In [1]: import numpy as np

In [2]: np.set_printoptions(precision=2, suppress=True, linewidth=140)

In [3]: W0 = np.loadtxt("run15.csv", delimiter=",")

In [4]: W0
Out[4]: 
array([[ 0.21,  1.02,  2.39, -0.54],
       [ 0.16, -0.38, -0.53, -0.04],
       [ 0.07,  0.62,  2.1 , -0.74],
       [ 0.19, -0.04,  0.91, -0.22],
       [-0.37, -1.38, -4.86,  1.28],
       [ 0.03, -1.15, -3.77,  1.63],
       [ 0.51, -0.62, -3.74,  1.33],
       [-0.31,  0.82,  1.47, -0.3 ],
       [ 0.24,  0.59,  1.62,  0.03],
       [ 0.52,  0.94,  3.28, -1.4 ],
       [-0.02,  0.26, -0.11,  0.07],
       [-0.01, -0.35, -1.45,  0.7 ],
       [ 0.34,  0.61,  0.74, -0.04],
       [-0.33,  0.04,  1.01,  0.26],
       [-0.18,  0.11, -0.33,  0.02],
       [-0.1 ,  1.81,  4.16, -1.66],
       [-0.53, -0.04,  0.28,  0.18],
       [ 0.3 ,  0.46,  1.6 , -0.56],
       [-0.35,  0.41,  2.38, -0.59],
       [-0.3 ,  0.49,  0.08, -0.32]])

In [5]: Xc = W0 - W0.mean(axis=0)

In [6]: left, s, VT = np.linalg.svd(Xc, full_matrices=False)

In [7]: s
Out[7]: array([11.25,  1.37,  1.18,  1.04])

In [8]: np.abs(left[:, 0]).argmax()
Out[8]: np.int64(4)

In [9]: np.abs(VT[0]).argmax()
Out[9]: np.int64(2)

In [10]: np.searchsorted(np.cumsum(s ** 2) / (s ** 2).sum(), 0.9) + 1
Out[10]: np.int64(1)

In [11]: (np.sign(left[:, 0]) == np.sign(left[0, 0])).astype(int)
Out[11]: array([1, 0, 1, 1, 0, 0, 0, 1, 1, 1, 0, 0, 1, 1, 0, 1, 0, 1, 1, 0])

In [12]: q, vecs = np.linalg.qr(W0[:, :1])[0], np.linalg.qr(W0[:, 1:])[0]

In [13]: s = np.linalg.svd(q.T @ vecs, compute_uv=False)

In [14]: (s > 0.9).sum()
Out[14]: np.int64(0)

In [15]: s
Out[15]: array([0.16])

In [16]: E = np.array([[0, 0, 2, 2, 1, 1, 1, 0, 1],
    ...:     [1, 2, 2, 2, 0, 2, 1, 2, 2],
    ...:     [1, 2, 0, 2, 0, 2, 2, 2, 0],
    ...:     [1, 1, 1, 1, 2, 1, 0, 0, 2],
    ...:     [1, 1, 1, 0, 1, 1, 1, 2, 2],
    ...:     [1, 1, 2, 1, 2, 0, 1, 1, 2],
    ...:     [2, 2, 1, 2, 0, 1, 0, 0, 1]])

In [17]: E[4] = E[5]

In [18]: E
Out[18]: 
array([[0, 0, 2, 2, 1, 1, 1, 0, 1],
       [1, 2, 2, 2, 0, 2, 1, 2, 2],
       [1, 2, 0, 2, 0, 2, 2, 2, 0],
       [1, 1, 1, 1, 2, 1, 0, 0, 2],
       [1, 1, 2, 1, 2, 0, 1, 1, 2],
       [1, 1, 2, 1, 2, 0, 1, 1, 2],
       [2, 2, 1, 2, 0, 1, 0, 0, 1]])

In [19]: x = np.array([1, 2, 2, 3, 0, 3, 0, 2, 2])

In [20]: h1 = np.maximum(E @ x, 0)

In [21]: E.T @ h1
Out[21]: array([135, 185, 186, 215, 109, 149, 118, 132, 186])

In [22]: np.maximum(E @ x, 0) - np.maximum(-E @ x, 0)
Out[22]: array([15, 29, 21, 15, 16, 16, 19])

In [23]: np.flatnonzero(h1 > 1e-9)
Out[23]: array([0, 1, 2, 3, 4, 5, 6])

In [24]: h1
Out[24]: array([15, 29, 21, 15, 16, 16, 19])

In [25]: W = np.array([[-6, -6, 6],
    ...:     [4, 7, 2],
    ...:     [-3, -1, -4],
    ...:     [-9, 1, -5],
    ...:     [-1, -5, -2],
    ...:     [-1, 8, -4],
    ...:     [-7, -5, -7],
    ...:     [-3, -4, 7],
    ...:     [-8, 9, -6]])

In [26]: c = np.array([-2, 1, -1])

In [27]: act = np.maximum(E @ W + c, 0)

In [28]: act
Out[28]: 
array([[ 0,  8,  0],
       [ 0, 30,  0],
       [ 0,  9,  0],
       [ 0, 18,  0],
       [ 0,  0,  0],
       [ 0,  0,  0],
       [ 0, 21,  0]])

In [29]: (act > 0).mean(axis=0)
Out[29]: array([0.  , 0.71, 0.  ])

In [30]: C = np.array([[-1, -1], [1, -3], [-2, 0]])

In [31]: W @ C
Out[31]: 
array([[-12,  24],
       [ -1, -25],
       [ 10,   6],
       [ 20,   6],
       [  0,  16],
       [ 17, -23],
       [ 16,  22],
       [-15,  15],
       [ 29, -19]])

In [32]: act @ C
Out[32]: 
array([[  8, -24],
       [ 30, -90],
       [  9, -27],
       [ 18, -54],
       [  0,   0],
       [  0,   0],
       [ 21, -63]])

In [33]: np.unique(E.round(6), axis=0).shape
Out[33]: (6, 9)

In [34]: left, s, VT = np.linalg.svd(E)

In [35]: vecs = VT[:(s > 1e-8).sum()]

In [36]: rng = np.random.default_rng(146)

In [37]: x = E[3] + 3 * E[4] + rng.integers(2) * np.eye(9)[4]

In [38]: x
Out[38]: array([4., 4., 7., 4., 9., 1., 3., 3., 8.])

In [39]: np.linalg.matrix_rank(np.vstack([E, x]))
Out[39]: np.int64(7)

In [40]: np.allclose(vecs.T @ vecs @ x, x)
Out[40]: False

In [41]: round(float(np.linalg.norm(x - vecs.T @ vecs @ x)), 2)
Out[41]: 0.34

In [42]: np.diag(vecs.T @ vecs)
Out[42]: array([0.55, 0.48, 0.74, 0.62, 0.88, 0.81, 0.6 , 0.71, 0.6 ])

In [43]: t = np.radians(30)

In [44]: R = np.eye(9)

In [45]: R[1, 1] = R[0, 0] = np.cos(t)

In [46]: R[1, 0], R[0, 1] = -np.sin(t), np.sin(t)

In [47]: R
Out[47]: 
array([[ 0.87,  0.5 ,  0.  ,  0.  ,  0.  ,  0.  ,  0.  ,  0.  ,  0.  ],
       [-0.5 ,  0.87,  0.  ,  0.  ,  0.  ,  0.  ,  0.  ,  0.  ,  0.  ],
       [ 0.  ,  0.  ,  1.  ,  0.  ,  0.  ,  0.  ,  0.  ,  0.  ,  0.  ],
       [ 0.  ,  0.  ,  0.  ,  1.  ,  0.  ,  0.  ,  0.  ,  0.  ,  0.  ],
       [ 0.  ,  0.  ,  0.  ,  0.  ,  1.  ,  0.  ,  0.  ,  0.  ,  0.  ],
       [ 0.  ,  0.  ,  0.  ,  0.  ,  0.  ,  1.  ,  0.  ,  0.  ,  0.  ],
       [ 0.  ,  0.  ,  0.  ,  0.  ,  0.  ,  0.  ,  1.  ,  0.  ,  0.  ],
       [ 0.  ,  0.  ,  0.  ,  0.  ,  0.  ,  0.  ,  0.  ,  1.  ,  0.  ],
       [ 0.  ,  0.  ,  0.  ,  0.  ,  0.  ,  0.  ,  0.  ,  0.  ,  1.  ]])

In [48]: out = E @ R.T

In [49]: np.round(np.linalg.det(R), 2), np.round(np.trace(R), 2)
Out[49]: (np.float64(1.0), np.float64(8.73))

In [50]: out
Out[50]: 
array([[0.  , 0.  , 2.  , 2.  , 1.  , 1.  , 1.  , 0.  , 1.  ],
       [1.87, 1.23, 2.  , 2.  , 0.  , 2.  , 1.  , 2.  , 2.  ],
       [1.87, 1.23, 0.  , 2.  , 0.  , 2.  , 2.  , 2.  , 0.  ],
       [1.37, 0.37, 1.  , 1.  , 2.  , 1.  , 0.  , 0.  , 2.  ],
       [1.37, 0.37, 2.  , 1.  , 2.  , 0.  , 1.  , 1.  , 2.  ],
       [1.37, 0.37, 2.  , 1.  , 2.  , 0.  , 1.  , 1.  , 2.  ],
       [2.73, 0.73, 1.  , 2.  , 0.  , 1.  , 0.  , 0.  , 1.  ]])

In [51]: np.allclose(E @ E.T, out @ out.T)
Out[51]: True

In [52]: np.round(np.linalg.svd(E, compute_uv=False), 2) + 0, np.round(np.linalg.svd(out, compute_uv=False), 2) + 0
Out[52]: 
(array([9.54, 4.1 , 2.35, 1.96, 1.51, 1.2 , 0.  ]),
 array([9.54, 4.1 , 2.35, 1.96, 1.51, 1.2 , 0.  ]))

In [53]: X = np.arange(35).reshape(5, 7) + 5

In [54]: X
Out[54]: 
array([[ 5,  6,  7,  8,  9, 10, 11],
       [12, 13, 14, 15, 16, 17, 18],
       [19, 20, 21, 22, 23, 24, 25],
       [26, 27, 28, 29, 30, 31, 32],
       [33, 34, 35, 36, 37, 38, 39]])

In [55]: # null space of dimension 5

In [56]: left, s, VT = np.linalg.svd(X)

In [57]: vecs = VT[:(s > 1e-8).sum()]

In [58]: x = X[2] + -2 * X[1] + rng.integers(2) * np.eye(7)[2]

In [59]: x
Out[59]: array([ -5.,  -6.,  -6.,  -8.,  -9., -10., -11.])

In [60]: np.allclose(vecs.T @ vecs @ x, x)
Out[60]: False

In [61]: np.round(vecs.T @ vecs, 2) + 0
Out[61]: 
array([[ 0.46,  0.36,  0.25,  0.14,  0.04, -0.07, -0.18],
       [ 0.36,  0.29,  0.21,  0.14,  0.07,  0.  , -0.07],
       [ 0.25,  0.21,  0.18,  0.14,  0.11,  0.07,  0.04],
       [ 0.14,  0.14,  0.14,  0.14,  0.14,  0.14,  0.14],
       [ 0.04,  0.07,  0.11,  0.14,  0.18,  0.21,  0.25],
       [-0.07,  0.  ,  0.07,  0.14,  0.21,  0.29,  0.36],
       [-0.18, -0.07,  0.04,  0.14,  0.25,  0.36,  0.46]])

In [62]: Xc = (W0 - W0.mean(axis=0)) / W0.std(axis=0)

In [63]: Xc.std(axis=0)
Out[63]: array([1., 1., 1., 1.])

In [64]: np.argwhere(np.abs(Xc) > 2)
Out[64]: 
array([[ 4,  1],
       [ 4,  2],
       [ 5,  3],
       [15,  1]])

In [65]: c = np.linalg.lstsq(np.delete(Xc, 1, axis=1), Xc[:, 1])[0]

In [66]: np.abs(c).argmax()
Out[66]: np.int64(1)

In [67]: np.linalg.lstsq(X[:-1].T, X[-1])[2]
Out[67]: np.int32(2)

In [68]: try:
    ...:     np.linalg.inv(X)
    ...: except np.linalg.LinAlgError as e:
    ...:     print(repr(e))
    ...: 
LinAlgError('Last 2 dimensions of the array must be square')

In [69]: np.abs(np.diag(np.linalg.qr(X)[1])) > 1e-9
Out[69]: array([ True,  True, False, False, False])

In [70]: np.unique(X.round(6), axis=0).shape
Out[70]: (5, 7)

In [71]: np.linalg.norm(X, axis=1).argmax()
Out[71]: np.int64(4)

In [72]: round(float(np.linalg.norm(X, 2)), 2)
Out[72]: 143.13

In [73]: np.round(np.linalg.norm(X[1], 1), 2), round(np.linalg.norm(X[1], np.inf), 2)
Out[73]: (np.float64(105.0), np.float64(18.0))

In [74]: round(float(np.linalg.norm(X[1] - X[2])), 2)
Out[74]: 18.52

In [75]: dist = np.linalg.norm(W0[:, None] - W0[None], axis=-1)

In [76]: np.linalg.matrix_rank(dist ** 2)
Out[76]: np.int64(6)

In [77]: dist[:5, :5]
Out[77]: 
array([[0.  , 3.28, 0.55, 1.85, 7.87],
       [3.28, 0.  , 2.9 , 1.49, 4.67],
       [0.55, 2.9 , 0.  , 1.46, 7.53],
       [1.85, 1.49, 1.46, 0.  , 6.14],
       [7.87, 4.67, 7.53, 6.14, 0.  ]])

In [78]: K = np.load("a.npy")

In [79]: K
Out[79]: 
array([[-1,  2,  2, -2,  1],
       [ 1, -1,  2,  2, -2],
       [-2,  1, -1,  2,  2],
       [ 2, -2,  1, -1,  2],
       [ 2,  2, -2,  1, -1]])

In [80]: t = np.radians(90)

In [81]: R = np.eye(5)

In [82]: R[2, 2] = R[3, 3] = np.cos(t)

In [83]: R[2, 3], R[3, 2] = -np.sin(t), np.sin(t)

In [84]: R.round(2) + 0
Out[84]: 
array([[ 1.,  0.,  0.,  0.,  0.],
       [ 0.,  1.,  0.,  0.,  0.],
       [ 0.,  0.,  0., -1.,  0.],
       [ 0.,  0.,  1.,  0.,  0.],
       [ 0.,  0.,  0.,  0.,  1.]])

In [85]: out = K @ R.T

In [86]: round(np.linalg.det(R), 2), np.trace(R)
Out[86]: (np.float64(1.0), np.float64(3.0))

In [87]: out
Out[87]: 
array([[-1.,  2.,  2.,  2.,  1.],
       [ 1., -1., -2.,  2., -2.],
       [-2.,  1., -2., -1.,  2.],
       [ 2., -2.,  1.,  1.,  2.],
       [ 2.,  2., -1., -2., -1.]])

In [88]: x = np.array([2, 0, -1, -2, 2])

In [89]: np.linalg.norm(out @ x) <= np.linalg.norm(out, 2) * np.linalg.norm(x) + 1e-9
Out[89]: np.True_

In [90]: out @ x
Out[90]: array([-6., -4.,  4.,  5.,  7.])

In [91]: G = K.T @ K

In [92]: np.linalg.matrix_rank(G)
Out[92]: np.int64(5)

In [93]: G
Out[93]: 
array([[14, -5,  0,  0, -5],
       [-5, 14, -5,  0,  0],
       [ 0, -5, 14, -5,  0],
       [ 0,  0, -5, 14, -5],
       [-5,  0,  0, -5, 14]])

In [94]: np.linalg.svd(K, compute_uv=False) ** 2
Out[94]: array([22.09, 22.09, 10.91, 10.91,  4.  ])

In [95]: np.linalg.eigvalsh(G)[::-1]
Out[95]: array([22.09, 22.09, 10.91, 10.91,  4.  ])

In [96]: np.trace(G), (K ** 2).sum()
Out[96]: (np.int64(70), np.int64(70))

In [97]: np.diag(G)
Out[97]: array([14, 14, 14, 14, 14])

In [98]: (K @ K.T).shape
Out[98]: (5, 5)

In [99]: F = np.array([[1, -1, -1, 1, -1, 1, 1, -1],
    ...:     [1, -1, 1, -1, 1, -1, 1, -1],
    ...:     [1, -1, 1, -1, -1, 1, -1, 1],
    ...:     [1, 1, 1, 1, -1, -1, -1, -1],
    ...:     [1, 1, 1, 1, 1, 1, 1, 1],
    ...:     [1, 1, -1, -1, -1, -1, 1, 1],
    ...:     [1, -1, -1, 1, 1, -1, -1, 1],
    ...:     [1, 1, -1, -1, 1, 1, -1, -1]])

In [100]: F
Out[100]: 
array([[ 1, -1, -1,  1, -1,  1,  1, -1],
       [ 1, -1,  1, -1,  1, -1,  1, -1],
       [ 1, -1,  1, -1, -1,  1, -1,  1],
       [ 1,  1,  1,  1, -1, -1, -1, -1],
       [ 1,  1,  1,  1,  1,  1,  1,  1],
       [ 1,  1, -1, -1, -1, -1,  1,  1],
       [ 1, -1, -1,  1,  1, -1, -1,  1],
       [ 1,  1, -1, -1,  1,  1, -1, -1]])

In [101]: q, vecs = np.linalg.qr(F[:, :3])[0], np.linalg.qr(F[:, 3:])[0]

In [102]: s = np.linalg.svd(q.T @ vecs, compute_uv=False)

In [103]: (s > 0.9).sum()
Out[103]: np.int64(0)

In [104]: s.round(2) + 0
Out[104]: array([0., 0., 0.])

In [105]: round(float(np.linalg.norm(q @ q.T - vecs @ vecs.T, 2)), 2)
Out[105]: 1.0

In [106]: np.degrees(np.arccos(s.clip(0, 1)))
Out[106]: array([90., 90., 90.])
